% ipython --no-banner

In [1]: import numpy as np

In [2]: from numpy import linalg as LA

In [3]: np.set_printoptions(precision=3, suppress=True, linewidth=200, sign=" ")

In [4]: tidy = lambda a: np.round(a, 3) + 0

In [5]: m1 = np.loadtxt("data.csv", delimiter=",")

In [6]: m1
Out[6]: 
array([[-2.,  4.,  5.,  1., -1., -2.,  2.],
       [ 2., -2.,  4.,  5.,  1., -1., -2.],
       [-2.,  2., -2.,  4.,  5.,  1., -1.],
       [-1., -2.,  2., -2.,  4.,  5.,  1.],
       [ 1., -1., -2.,  2., -2.,  4.,  5.],
       [ 5.,  1., -1., -2.,  2., -2.,  4.],
       [ 4.,  5.,  1., -1., -2.,  2., -2.]])

In [7]: x0 = np.array([5, 3, 5, 5, 0, 1, -5])

In [8]: rhs = m1 @ x0

In [9]: rhs
Out[9]: array([ 20.,  58.,  12., -11., -19.,  -9.,  47.])

In [10]: tidy(LA.solve(m1, rhs))
Out[10]: array([ 5.,  3.,  5.,  5.,  0.,  1., -5.])

In [11]: tidy(LA.solve(m1, rhs + m1[:, 2]))
Out[11]: array([ 5.,  3.,  6.,  5.,  0.,  1., -5.])

In [12]: tidy(LA.solve(m1, m1[:, 4]))
Out[12]: array([ 0.,  0.,  0.,  0.,  1.,  0.,  0.])

In [13]: (m1 @ m1)[0]
Out[13]: array([ -2.,   1.,   4.,  36.,  29.,  14., -33.])

In [14]: m1 @ (-1.0) ** np.arange(7)
Out[14]: array([ 1.,  3., -7.,  5., -3., 13., -5.])

In [15]: tidy(np.sort(np.abs(np.fft.fft(m1[0])))), tidy(np.sort(LA.svd(m1, compute_uv=False)))
Out[15]: 
(array([ 6.139,  6.139,  6.594,  6.594,  7.   ,  9.318,  9.318]),
 array([ 6.139,  6.139,  6.594,  6.594,  7.   ,  9.318,  9.318]))

In [16]: m1 @ np.ones(7)
Out[16]: array([ 7.,  7.,  7.,  7.,  7.,  7.,  7.])

In [17]: tidy(np.fft.fft(m1[0]))
Out[17]: array([ 7.   +0.j   ,  1.073-9.256j, -6.038+2.651j, -5.535+2.655j, -5.535-2.655j, -6.038-2.651j,  1.073+9.256j])

In [18]: rng = np.random.default_rng(2138)

In [19]: out = m1 + rng.integers(-2, 3, (7, 2)) @ rng.integers(-2, 3, (2, 7))

In [20]: out
Out[20]: 
array([[-5.,  5.,  1.,  1.,  1., -1.,  3.],
       [ 6., -3., 10.,  3., -2., -4., -5.],
       [ 0.,  1.,  0.,  6.,  4.,  2.,  0.],
       [-4.,  0.,  0., -8.,  5.,  1., -3.],
       [ 5., -3.,  2.,  6., -4.,  6.,  7.],
       [ 6.,  0., -1.,  2.,  2.,  1.,  7.],
       [-2.,  7., -7., -1.,  2.,  4.,  0.]])

In [21]: LA.matrix_rank(out - m1, tol=1e-8)
Out[21]: np.int64(2)

In [22]: out - m1
Out[22]: 
array([[-3.,  1., -4.,  0.,  2.,  1.,  1.],
       [ 4., -1.,  6., -2., -3., -3., -3.],
       [ 2., -1.,  2.,  2., -1.,  1.,  1.],
       [-3.,  2., -2., -6.,  1., -4., -4.],
       [ 4., -2.,  4.,  4., -2.,  2.,  2.],
       [ 1., -1.,  0.,  4.,  0.,  3.,  3.],
       [-6.,  2., -8.,  0.,  4.,  2.,  2.]])
